% python3 -q
>>> import numpy as np
>>> np.set_printoptions(precision=1, suppress=True, linewidth=120, sign=" ")
>>> tidy = lambda a: np.round(a, 1) + 0
>>> mat = np.loadtxt("layer8.csv", delimiter=",")
>>> print(mat)
[[ 1.   0.7  0.5]
 [ 0.7  1.   0.7]
 [ 0.5  0.7  1. ]]
>>> r0, g = mat[1], mat[0]
>>> print(tidy(r0 @ g))
1.7
>>> pr = (r0 @ g) / (r0 @ r0) * r0
>>> print(tidy(np.outer(r0, g)))
[[ 0.7  0.5  0.4]
 [ 1.   0.7  0.5]
 [ 0.7  0.5  0.4]]
>>> print(tidy(pr))
[ 0.6  0.9  0.6]
>>> print(np.linalg.matrix_rank(np.outer(r0, g)))
1
>>> O, vecs = np.linalg.qr(mat[:, :2])[0], np.linalg.qr(mat[:, 2:])[0]
>>> sigma = np.linalg.svd(O.T @ vecs, compute_uv=False)
>>> print((sigma > 0.9).sum())
1
>>> evals, vecs = np.linalg.eigh(mat)
>>> print(tidy(evals))
[ 0.2  0.5  2.3]
>>> print(np.unique(evals.round(6) + 0, return_counts=True)[1])
[ 1  1  1]
>>> W0 = np.load("mat.npy")
>>> print(W0)
[[-1  0  0  0]
 [ 0  3  0  0]
 [ 0  0  1  0]
 [ 0  0  0  2]]
>>> # triangular: eigenvalues sit on the diagonal
>>> evals, vecs = np.linalg.eigh(W0)
>>> x = np.array([-1, 4, 5, 3])
>>> print(vecs * np.maximum(evals, 0) @ vecs.T)
[[ 0.  0.  0.  0.]
 [ 0.  3.  0.  0.]
 [ 0.  0.  1.  0.]
 [ 0.  0.  0.  2.]]
>>> print(np.abs(W0).sum(axis=1).max(), np.abs(evals).max())
3 3.0
>>> print(vecs * np.abs(evals) @ vecs.T)
[[ 1.  0.  0.  0.]
 [ 0.  3.  0.  0.]
 [ 0.  0.  1.  0.]
 [ 0.  0.  0.  2.]]
>>> O = mat.astype(float).copy()
>>> for j in range(3):
...     O[:, j] -= O[:, :j] @ (O[:, :j].T @ O[:, j])
...     O[:, j] /= np.linalg.norm(O[:, j])
... 
>>> print(tidy(O.T @ mat))
[[ 1.3  1.3  1.1]
 [ 0.   0.5  0.5]
 [ 0.   0.   0.4]]
>>> print(tidy(O))
[[ 0.8 -0.7  0. ]
 [ 0.5  0.6 -0.6]
 [ 0.4  0.4  0.8]]
>>> print(tidy(O.T @ O))
[[ 1.  0.  0.]
 [ 0.  1.  0.]
 [ 0.  0.  1.]]
